% ipython --no-banner

In [1]: import numpy as np

In [2]: np.set_printoptions(suppress=True, linewidth=200)

In [3]: m1 = np.loadtxt("mat.csv", delimiter=",")

In [4]: m1
Out[4]: 
array([[-1.4,  0.4,  0.3, -0.6, -0.8],
       [ 0.9, -1.5,  0.3,  0.6,  0.8],
       [-1.1,  1.7, -0.1, -0.2, -0.9],
       [ 0.2, -0.2,  0.2, -1.6, -1.3],
       [ 2.5,  2.2,  0.2, -1.9,  0. ],
       [-2.9,  0.9,  0.7, -1.6,  0.9],
       [-1.5,  0.1,  0.2,  0.8, -1.5],
       [ 1.1, -0.1, -0.9, -0.4, -0.9],
       [-2.3,  1.6, -0.5, -1.4, -0.8],
       [-1. , -2.4, -0.8,  1.7, -0.6],
       [-0.8, -0.3,  1.7,  1.5,  1. ],
       [-0.9,  0.3, -0.7, -0.8,  1.4],
       [ 0.1, -0.8,  1.2, -0.9, -0.8],
       [ 0.4, -0.3, -0.3,  0.1,  1.9],
       [-0.3, -0.8,  0. ,  0.1, -0.6],
       [ 0.2,  0.1,  2.2, -1. ,  0. ],
       [ 0. ,  0.2,  0.1, -0.1,  0.1],
       [-0.9,  1.9, -0.7,  1.5, -1.3],
       [ 1. , -1.1, -1.6, -0.2,  0.9],
       [ 0.3,  0.1, -0.6,  0.3,  1. ],
       [ 0.2, -2.1,  0.2, -1.1,  0.2],
       [ 0.9, -1. , -2.7,  0.4,  0.7],
       [ 1.2, -0.1, -1.7,  0.9,  0.3],
       [-0.7,  0.6, -1.6,  0.3,  0.7],
       [ 1.5,  0.3,  1. , -2.5,  0.2],
       [-0.4, -0.4, -1. ,  1. ,  1.4],
       [-0.9, -3. ,  1.8,  0.6,  1.2],
       [ 0.7, -1.8, -1.5,  1.4, -0.1]])

In [5]: C = m1[[1, 5]].astype(float)

In [6]: for _ in range(7):
   ...:     labels = np.linalg.norm(m1[:, None] - C, axis=-1).argmin(axis=1)
   ...:     C = np.array([m1[labels == j].mean(axis=0) for j in range(2)])
   ...: 

In [7]: labels
Out[7]: array([1, 0, 1, 0, 0, 1, 1, 0, 1, 0, 0, 0, 0, 0, 0, 0, 0, 1, 0, 0, 0, 0, 0, 1, 0, 0, 0, 0])

In [8]: np.round(C[1] - C[0], 1)
Out[8]: array([-1.9,  1.6, -0.1, -0.1, -0.9])

In [9]: np.abs(C[1] - C[0]).argmax()
Out[9]: np.int64(0)

In [10]: C.round(1)
Out[10]: 
array([[ 0.3, -0.6, -0.1, -0.1,  0.3],
       [-1.5,  1. , -0.2, -0.2, -0.5]])

In [11]: U, s = np.linalg.svd(C)
---------------------------------------------------------------------------
ValueError                                Traceback (most recent call last)
Cell In[11], line 1
----> 1 U, s = np.linalg.svd(C)

ValueError: too many values to unpack (expected 2)

In [12]: U, s, Vh = np.linalg.svd(C, full_matrices=False)

In [13]: np.allclose(U * s @ Vh, C)
Out[13]: True

In [14]: np.round(Vh @ Vh.T, 1) + 0
Out[14]: 
array([[1., 0.],
       [0., 1.]])

In [15]: s.round(1)
Out[15]: array([2.1, 0.4])

In [16]: Xs = m1 - m1.mean(axis=0)

In [17]: U, s, Vh = np.linalg.svd(Xs, full_matrices=False)

In [18]: round((s ** 2).sum() ** 2 / (s ** 4).sum(), 1)
Out[18]: np.float64(4.1)

In [19]: labels = m1[:, 2] > np.median(m1[:, 2])

In [20]: u = m1[labels].mean(axis=0) - m1[~labels].mean(axis=0)

In [21]: round(float((((m1 - m1.mean(axis=0)) @ u > 0) == labels).mean()), 1)
Out[21]: 0.9

In [22]: labels.astype(int)
Out[22]: array([1, 1, 0, 1, 1, 1, 1, 0, 0, 0, 1, 0, 1, 0, 1, 1, 1, 0, 0, 0, 1, 0, 0, 0, 1, 0, 1, 0])

In [23]: u.round(1) + 0
Out[23]: array([ 0. , -0.2,  1.8, -0.9, -0.3])

In [24]: np.argsort(-np.abs(u).round(6), kind="stable")
Out[24]: array([2, 3, 4, 1, 0])

In [25]: ((m1 - m1.mean(axis=0)) @ u > 0).astype(int)
Out[25]: array([1, 1, 1, 1, 1, 1, 1, 0, 1, 0, 1, 0, 1, 0, 1, 1, 1, 0, 0, 0, 1, 0, 0, 0, 1, 0, 1, 0])

In [26]: F = np.load("a.npy")

In [27]: F
Out[27]: 
array([[2, 0, 0, 0],
       [2, 1, 0, 0],
       [1, 1, 1, 0],
       [2, 1, 1, 2]])

In [28]: hat = m1 @ np.linalg.solve(m1.T @ m1, m1.T)

In [29]: np.trace(hat)
Out[29]: np.float64(5.0)

In [30]: np.round(np.linalg.eigvalsh(hat), 1) + 0
Out[30]: array([0., 0., 0., 0., 0., 0., 0., 0., 0., 0., 0., 0., 0., 0., 0., 0., 0., 0., 0., 0., 0., 0., 0., 1., 1., 1., 1., 1.])

In [31]: np.round(hat @ m1[:, 3], 1)
Out[31]: array([-0.6,  0.6, -0.2, -1.6, -1.9, -1.6,  0.8, -0.4, -1.4,  1.7,  1.5, -0.8, -0.9,  0.1,  0.1, -1. , -0.1,  1.5, -0.2,  0.3, -1.1,  0.4,  0.9,  0.3, -2.5,  1. ,  0.6,  1.4])

In [32]: np.linalg.matrix_rank(np.eye(28) - hat)
Out[32]: np.int64(23)

In [33]: u = np.array([3, -9, 9, -8])

In [34]: M2 = F + np.outer(u, np.eye(4)[1])

In [35]: M2
Out[35]: 
array([[ 2.,  3.,  0.,  0.],
       [ 2., -8.,  0.,  0.],
       [ 1., 10.,  1.,  0.],
       [ 2., -7.,  1.,  2.]])

In [36]: np.linalg.matrix_rank(M2 - F)
Out[36]: np.int64(1)

In [37]: round(np.linalg.det(M2) / np.linalg.det(F), 1), round(1 + np.linalg.solve(F, u)[1], 1)
Out[37]: (np.float64(-11.0), np.float64(-11.0))

In [38]: arr = np.array([[1.0, -1.0, 0.0, 0.0, 0.0],
    ...:     [-1.0, 1.0, -1.0, 0.0, 0.0],
    ...:     [0.0, -1.0, 3.0, -1.0, 0.0],
    ...:     [0.0, 0.0, -1.0, 2.0, -1.0],
    ...:     [0.0, 0.0, 0.0, -1.0, -3.0]])

In [39]: # symmetric

In [40]: x = np.array([3, -1, 1, -5, -1])

In [41]: target = arr @ x

In [42]: target
Out[42]: array([  4.,  -5.,   9., -10.,   8.])

In [43]: np.round(np.linalg.solve(arr, target + arr[:, 2]), 1)
Out[43]: array([ 3., -1.,  2., -5., -1.])

In [44]: np.round(np.linalg.solve(arr, arr[:, 4]), 1)
Out[44]: array([ 0., -0., -0.,  0.,  1.])

In [45]: d = np.linalg.norm(m1[:, None] - m1[None], axis=-1)

In [46]: np.unravel_index(d.round(6).argmax(), d.shape)
Out[46]: (np.int64(4), np.int64(26))

In [47]: d[:5, :5].round(1)
Out[47]: 
array([[0. , 3.6, 1.5, 2. , 4.6],
       [3.6, 0. , 4.2, 3.4, 4.8],
       [1.5, 4.2, 0. , 2.7, 4.1],
       [2. , 3.4, 2.7, 0. , 3.6],
       [4.6, 4.8, 4.1, 3.6, 0. ]])

In [48]: np.linalg.matrix_rank(d ** 2)
Out[48]: np.int64(7)

In [49]: np.round(np.linalg.norm(m1, axis=1), 1)
Out[49]: array([1.8, 2. , 2.2, 2.1, 3.8, 3.6, 2.3, 1.7, 3.3, 3.3, 2.6, 2. , 1.9, 2. , 1. , 2.4, 0.3, 3. , 2.4, 1.2, 2.4, 3.1, 2.3, 2. , 3.1, 2.1, 3.9, 2.8])

In [50]: d[8].round(1)
Out[50]: array([1.9, 5.2, 1.7, 3.2, 5. , 2.3, 3. , 4. , 0. , 5.2, 4.7, 3. , 3.8, 4.5, 3.5, 4.1, 3.2, 3.3, 4.9, 3.9, 4.6, 5.2, 4.8, 3.1, 4.5, 4.3, 6. , 5.5])

In [51]: np.poly(F)
Out[51]: array([  1.,  -6.,  13., -12.,   4.])

In [52]: np.kron(np.eye(2, dtype=int), F)
Out[52]: 
array([[2, 0, 0, 0, 0, 0, 0, 0],
       [2, 1, 0, 0, 0, 0, 0, 0],
       [1, 1, 1, 0, 0, 0, 0, 0],
       [2, 1, 1, 2, 0, 0, 0, 0],
       [0, 0, 0, 0, 2, 0, 0, 0],
       [0, 0, 0, 0, 2, 1, 0, 0],
       [0, 0, 0, 0, 1, 1, 1, 0],
       [0, 0, 0, 0, 2, 1, 1, 2]])

In [53]: round(float(np.linalg.det(F.T)), 1)
Out[53]: 4.0

In [54]: np.einsum("ij,ji->", F, F)
Out[54]: np.int64(10)

In [55]: np.einsum("ii->", F)
Out[55]: np.int64(6)

In [56]: np.round(np.linalg.det(2 * F), 1), np.round(np.linalg.det(F), 1)
Out[56]: (np.float64(64.0), np.float64(4.0))

In [57]: vals, vecs = np.linalg.eig(arr)

In [58]: np.round(np.sort(np.linalg.eigvals(arr.T)), 1)
Out[58]: array([-3.2, -0.2,  1.4,  2.1,  3.9])

In [59]: round(np.prod(vals), 1)
Out[59]: np.float64(7.0)

In [60]: vals.round(1)
Out[60]: array([ 3.9,  2.1,  1.4, -0.2, -3.2])

In [61]: feats = np.loadtxt("x.csv", delimiter=",")

In [62]: feats
Out[62]: 
array([[ -0.9, -26.2, -18.2],
       [ -0.4, -20.9, -14.2],
       [ -0.4, -20.8, -14.1],
       [ -0.4, -19.6, -13.3],
       [ -0.3, -19.3, -13.1],
       [  0. , -13.4,  -9.1],
       [  0. , -13.1,  -8.9],
       [  0. , -12.9,  -8.8],
       [  0. ,  -7. ,  -5.2],
       [ -0.1,  -6.5,  -5. ],
       [ -0.1,  -5.2,  -4.1],
       [ -0.1,  -5.1,  -4.1],
       [ -0.1,  -5. ,  -4. ],
       [ -0.1,  -4.5,  -3.7],
       [ -0.1,  -3.8,  -3.3],
       [ -0.1,  -2.5,  -2.4],
       [ -0.1,  -1.4,  -1.4],
       [  0.6,   2.8,   3.7],
       [  0.7,   3.2,   4.3],
       [  1.2,   4.9,   6.9],
       [  1.9,   6.7,   9.9],
       [  2. ,   7. ,  10.4],
       [  3. ,   9.6,  14.9],
       [  3.2,  10.1,  15.7],
       [  3.4,  10.5,  16.5],
       [  4.3,  12.8,  20.3],
       [  4.9,  14.2,  22.8],
       [  5.8,  16.2,  26.2],
       [  6.6,  18.1,  29.7],
       [ 10.5,  27. ,  45.1],
       [ 11.2,  28.6,  47.8],
       [ 12.2,  30.9,  51.7],
       [ 14.6,  36.2,  60.7]])

In [63]: d = np.linalg.norm(feats[:, None] - feats[None], axis=-1)

In [64]: np.linalg.matrix_rank(d ** 2)
Out[64]: np.int64(5)

In [65]: d.mean(axis=1).argmax()
Out[65]: np.int64(32)

In [66]: (d + 1e9 * np.eye(33)).round(6).argmin(axis=1)
Out[66]: array([ 1,  2,  1,  4,  3,  6,  7,  6,  9,  8, 11, 10, 11, 12, 13, 16, 15, 18, 17, 18, 21, 20, 23, 24, 23, 26, 25, 26, 27, 30, 29, 30, 31])

In [67]: mat = np.load("run9.npy")

In [68]: mat.round(1)
Out[68]: 
array([[ 1.1, -1.6,  0.5],
       [ 1.3,  0.4, -1.5],
       [-1.1, -1.1, -1.3]])

In [69]: np.round(mat[:, 0] @ mat[:, 2], 1)
Out[69]: np.float64(-0.0)

In [70]: np.round(np.linalg.norm(mat, axis=0), 1)
Out[70]: array([2., 2., 2.])

In [71]: hat = np.triu(np.array([[1, 0, 1], [2, 2, 1], [2, 1, 1]]), 1) + np.eye(3)

In [72]: M2 = hat @ mat @ np.linalg.inv(hat)

In [73]: round(float(np.linalg.det(M2)), 1)
Out[73]: -8.0

In [74]: np.linalg.matrix_rank(M2)
Out[74]: np.int64(3)

In [75]: W1 = np.array([[-1, 3, 4, 3, -3, 0], [-2, 5, -3, 3, -5, 2], [-1, 1, 4, 3, 0, -5]])

In [76]: c = np.array([2, 1, 2, 0, 1, 0])

In [77]: act = np.maximum(mat @ W1 + c, 0)

In [78]: (act > 0).astype(int)
Out[78]: 
array([[1, 0, 1, 0, 1, 0],
       [1, 1, 1, 1, 0, 1],
       [1, 0, 0, 0, 1, 1]])

In [79]: np.linalg.matrix_rank(act)
Out[79]: np.int64(3)

In [80]: act.round(1)
Out[80]: 
array([[ 3.6,  0. , 13.2,  0. ,  5.8,  0. ],
       [ 1.4,  5.4,  0.1,  0.7,  0. ,  8.2],
       [ 6.6,  0. ,  0. ,  0. ,  9.9,  4. ]])

In [81]: np.round((act > 0).mean(axis=0), 1)
Out[81]: array([1. , 0.3, 0.7, 0.3, 0.7, 0.7])

In [82]: C = np.array([[2, 0], [0, 0], [1, 2], [2, 0], [1, 2], [1, 2]])

In [83]: (act @ C).round(6).argmax(axis=1)
Out[83]: array([1, 1, 1])

In [84]: W1 @ C
Out[84]: 
array([[  5,   2],
       [ -4, -12],
       [  3,  -2]])

In [85]: np.round(act @ C, 1)
Out[85]: 
array([[26.2, 37.9],
       [12.3, 16.5],
       [27. , 27.8]])

In [86]: M = np.loadtxt("m.csv", delimiter=",")

In [87]: M
Out[87]: 
array([[ 0.2, -0.8,  0. ,  3.3,  0.2],
       [ 1.5,  1.5,  3.6, -1.8,  2.1],
       [-0.1, -0.1, -0.4, -0.1,  0.1],
       [-0.8,  0.9,  0. ,  0.4, -1.3],
       [-0.9,  1.5,  0. ,  0.8, -0.3],
       [ 0.9, -0.2,  0.2, -1.4,  1. ],
       [-0.3, -0.7,  0.7, -0.8, -0.1],
       [ 2.2, -1.4, -0.5, -0.5, -0.2],
       [ 0.4,  1.4,  0.3,  2.5, -1.9],
       [ 1.7, -1.3,  0.4,  0. , -0.8],
       [-0.7,  1.7, -0.6,  0.5, -0.6],
       [-0.9,  0.3, -0.6,  1.9,  1.3],
       [ 1.7, -0.2, -1.2,  1. , -1.2],
       [ 0.2, -2. , -0.3,  0.3, -0.4],
       [ 0. ,  0.4,  1.1,  2.3, -0.1],
       [-1.7,  0.3, -1.3, -0.5, -1.4],
       [-0.9, -0.5, -0.1, -0.3,  0.4],
       [-0.2,  1.3,  1. ,  0.2, -1.1],
       [ 1.3,  0.2,  2. ,  0.1,  1.8],
       [-2.1,  1.2,  0. ,  1.4,  0. ],
       [ 0.7, -0.8, -1. , -0.6, -0.3],
       [-1.6,  0.1, -0.4,  1.9,  2. ],
       [-1.2, -0.6,  0.1, -1.2, -0.8],
       [ 1.6, -0.3, -0.1, -1.6,  0.8],
       [-0.4,  2.1,  0.4,  0.6,  0.1],
       [ 0.2, -0.6,  0.5,  0.2, -0.1],
       [-0.2,  0.7, -0.1, -1.1, -0.5]])

In [88]: x = np.array([2, 0, -2, 0, 2])

In [89]: target = M @ x

In [90]: target.round(1)
Out[90]: array([ 0.8,  0. ,  0.8, -4.2, -2.4,  3.4, -2.2,  5. , -3.6,  1. , -1.4,  2. ,  3.4,  0.2, -2.4, -3.6, -0.8, -4.6,  2.2, -4.2,  2.8,  1.6, -4.2,  5. , -1.4, -0.8, -1.2])

In [91]: try:
    ...:     np.linalg.solve(M, target)
    ...: except np.linalg.LinAlgError as e:
    ...:     print(e)
    ...: 
Last 2 dimensions of the array must be square

In [92]: np.round(np.linalg.pinv(M) @ M, 1) + 0
Out[92]: 
array([[1., 0., 0., 0., 0.],
       [0., 1., 0., 0., 0.],
       [0., 0., 1., 0., 0.],
       [0., 0., 0., 1., 0.],
       [0., 0., 0., 0., 1.]])

In [93]: rng = np.random.default_rng(795265)

In [94]: target = target + 0.1 * rng.normal(size=27)

In [95]: target.round(1) + 0
Out[95]: array([ 0.7,  0. ,  0.8, -4.3, -2.4,  3.3, -2.3,  5. , -3.7,  1. , -1.4,  2.1,  3.3,  0.1, -2.2, -3.6, -0.6, -4.5,  2.1, -4.2,  2.8,  1.6, -4.2,  5.1, -1.2, -0.9, -1.1])

In [96]: c, *_ = np.linalg.lstsq(M, target)

In [97]: np.round(M.T @ (target - M @ c), 1) + 0
Out[97]: array([0., 0., 0., 0., 0.])

In [98]: [round(float(np.linalg.norm(np.linalg.solve(M.T @ M + lam * np.eye(5), M.T @ target))), 2) for lam in (0, 1, 10, 100)]
Out[98]: [3.49, 3.21, 2.03, 0.59]

In [99]: q, r_ = np.linalg.qr(M)

In [100]: np.round(q.T @ q, 1) + 0
Out[100]: 
array([[1., 0., 0., 0., 0.],
       [0., 1., 0., 0., 0.],
       [0., 0., 1., 0., 0.],
       [0., 0., 0., 1., 0.],
       [0., 0., 0., 0., 1.]])

In [101]: round(float(abs(r_[0, 0])), 1), round(float(np.linalg.norm(M[:, 0])), 1)
Out[101]: (5.8, 5.8)

In [102]: q.shape, r_.shape
Out[102]: ((27, 5), (5, 5))

In [103]: np.round(np.trace(q @ q.T), 1)
Out[103]: np.float64(5.0)

In [104]: np.round(np.abs(np.diag(r_)), 1)
Out[104]: array([5.8, 5.1, 4.4, 6.4, 4.6])

In [105]: np.round(q @ r_, 1) + 0
Out[105]: 
array([[ 0.2, -0.8,  0. ,  3.3,  0.2],
       [ 1.5,  1.5,  3.6, -1.8,  2.1],
       [-0.1, -0.1, -0.4, -0.1,  0.1],
       [-0.8,  0.9,  0. ,  0.4, -1.3],
       [-0.9,  1.5,  0. ,  0.8, -0.3],
       [ 0.9, -0.2,  0.2, -1.4,  1. ],
       [-0.3, -0.7,  0.7, -0.8, -0.1],
       [ 2.2, -1.4, -0.5, -0.5, -0.2],
       [ 0.4,  1.4,  0.3,  2.5, -1.9],
       [ 1.7, -1.3,  0.4,  0. , -0.8],
       [-0.7,  1.7, -0.6,  0.5, -0.6],
       [-0.9,  0.3, -0.6,  1.9,  1.3],
       [ 1.7, -0.2, -1.2,  1. , -1.2],
       [ 0.2, -2. , -0.3,  0.3, -0.4],
       [ 0. ,  0.4,  1.1,  2.3, -0.1],
       [-1.7,  0.3, -1.3, -0.5, -1.4],
       [-0.9, -0.5, -0.1, -0.3,  0.4],
       [-0.2,  1.3,  1. ,  0.2, -1.1],
       [ 1.3,  0.2,  2. ,  0.1,  1.8],
       [-2.1,  1.2,  0. ,  1.4,  0. ],
       [ 0.7, -0.8, -1. , -0.6, -0.3],
       [-1.6,  0.1, -0.4,  1.9,  2. ],
       [-1.2, -0.6,  0.1, -1.2, -0.8],
       [ 1.6, -0.3, -0.1, -1.6,  0.8],
       [-0.4,  2.1,  0.4,  0.6,  0.1],
       [ 0.2, -0.6,  0.5,  0.2, -0.1],
       [-0.2,  0.7, -0.1, -1.1, -0.5]])
